% ipython --no-banner

In [1]: import numpy as np

In [2]: import numpy.linalg as la

In [3]: np.set_printoptions(suppress=True, linewidth=200)

In [4]: f = np.array([-9, -8, 8, -4])

In [5]: rng = np.random.default_rng(28247)

In [6]: X = np.outer(rng.normal(size=42), f) + 0.3 * rng.normal(size=(42, 4))

In [7]: X.round(3)
Out[7]: 
array([[  5.925,   4.871,  -5.083,   2.748],
       [  5.2  ,   4.541,  -4.365,   1.981],
       [  1.579,   1.598,  -1.258,   0.781],
       [-21.958, -19.412,  18.976,  -9.736],
       [ 10.483,   9.863,  -9.183,   4.934],
       [ -6.21 ,  -5.688,   5.255,  -2.481],
       [  7.332,   5.788,  -6.23 ,   3.138],
       [  0.495,   0.628,  -0.19 ,   0.522],
       [ -0.558,  -0.774,   0.664,  -0.499],
       [  7.307,   5.634,  -5.905,   3.095],
       [  8.38 ,   7.419,  -7.408,   3.656],
       [ -0.494,  -0.743,   0.28 ,   0.002],
       [  1.641,   1.721,  -2.233,   1.394],
       [ -8.266,  -7.86 ,   7.193,  -3.01 ],
       [ 11.843,  10.767, -10.53 ,   5.632],
       [  0.97 ,   1.61 ,  -0.585,   1.025],
       [  8.635,   7.956,  -8.187,   3.714],
       [ 11.395,   9.716,  -9.822,   4.618],
       [  9.26 ,   7.98 ,  -7.901,   4.089],
       [  9.989,   8.973,  -9.34 ,   4.627],
       [ 12.634,  10.417, -11.02 ,   5.336],
       [  2.871,   2.452,  -2.914,   1.2  ],
       [  2.021,   2.048,  -1.085,   0.999],
       [-15.149, -13.083,  13.955,  -6.782],
       [ -1.649,  -1.604,   3.092,  -1.154],
       [  5.025,   4.67 ,  -4.407,   1.862],
       [  5.007,   4.543,  -3.462,   1.149],
       [ 11.014,   9.483,  -9.194,   5.242],
       [  3.731,   3.202,  -3.037,   1.926],
       [-13.194, -11.471,  11.429,  -5.697],
       [  6.982,   5.289,  -5.708,   2.968],
       [  0.238,   0.187,  -0.054,   0.103],
       [  5.384,   5.25 ,  -4.823,   2.462],
       [-18.605, -15.976,  16.779,  -7.906],
       [ 14.725,  12.452, -12.987,   6.804],
       [ -9.776,  -8.124,   9.377,  -4.316],
       [ -6.035,  -6.211,   6.041,  -3.012],
       [ -6.277,  -5.846,   6.233,  -2.917],
       [-12.614, -11.055,  10.488,  -5.239],
       [  2.866,   2.311,  -2.572,   0.855],
       [  5.794,   4.927,  -5.043,   2.336],
       [-12.839, -11.741,  11.918,  -5.391]])

In [8]: out = np.c_[X[:, :1] @ np.array([[2]]), np.array([1, 2, 2, 1, 0, 0, 0, 3, 3, 2, 1, 1, 3, 2, 0, 3, 0, 2, 1, 3, 1, 3, 1, 3, 1, 0, 3, 2, 3, 3, 2, 3, 2, 0, 2, 1, 3, 3, 0, 3, 0, 3])]

In [9]: out.round(3)
Out[9]: 
array([[ 11.85 ,   1.   ],
       [ 10.399,   2.   ],
       [  3.157,   2.   ],
       [-43.917,   1.   ],
       [ 20.967,   0.   ],
       [-12.419,   0.   ],
       [ 14.664,   0.   ],
       [  0.99 ,   3.   ],
       [ -1.116,   3.   ],
       [ 14.615,   2.   ],
       [ 16.761,   1.   ],
       [ -0.989,   1.   ],
       [  3.283,   3.   ],
       [-16.532,   2.   ],
       [ 23.687,   0.   ],
       [  1.939,   3.   ],
       [ 17.271,   0.   ],
       [ 22.789,   2.   ],
       [ 18.52 ,   1.   ],
       [ 19.978,   3.   ],
       [ 25.267,   1.   ],
       [  5.741,   3.   ],
       [  4.042,   1.   ],
       [-30.298,   3.   ],
       [ -3.298,   1.   ],
       [ 10.051,   0.   ],
       [ 10.014,   3.   ],
       [ 22.029,   2.   ],
       [  7.463,   3.   ],
       [-26.388,   3.   ],
       [ 13.965,   2.   ],
       [  0.476,   3.   ],
       [ 10.767,   2.   ],
       [-37.21 ,   0.   ],
       [ 29.45 ,   2.   ],
       [-19.551,   1.   ],
       [-12.069,   3.   ],
       [-12.554,   3.   ],
       [-25.228,   0.   ],
       [  5.731,   3.   ],
       [ 11.589,   0.   ],
       [-25.677,   3.   ]])

In [10]: np.round(la.norm(out - X @ la.lstsq(X, out)[0], axis=0), 3) + 0
Out[10]: array([ 0.   , 12.074])
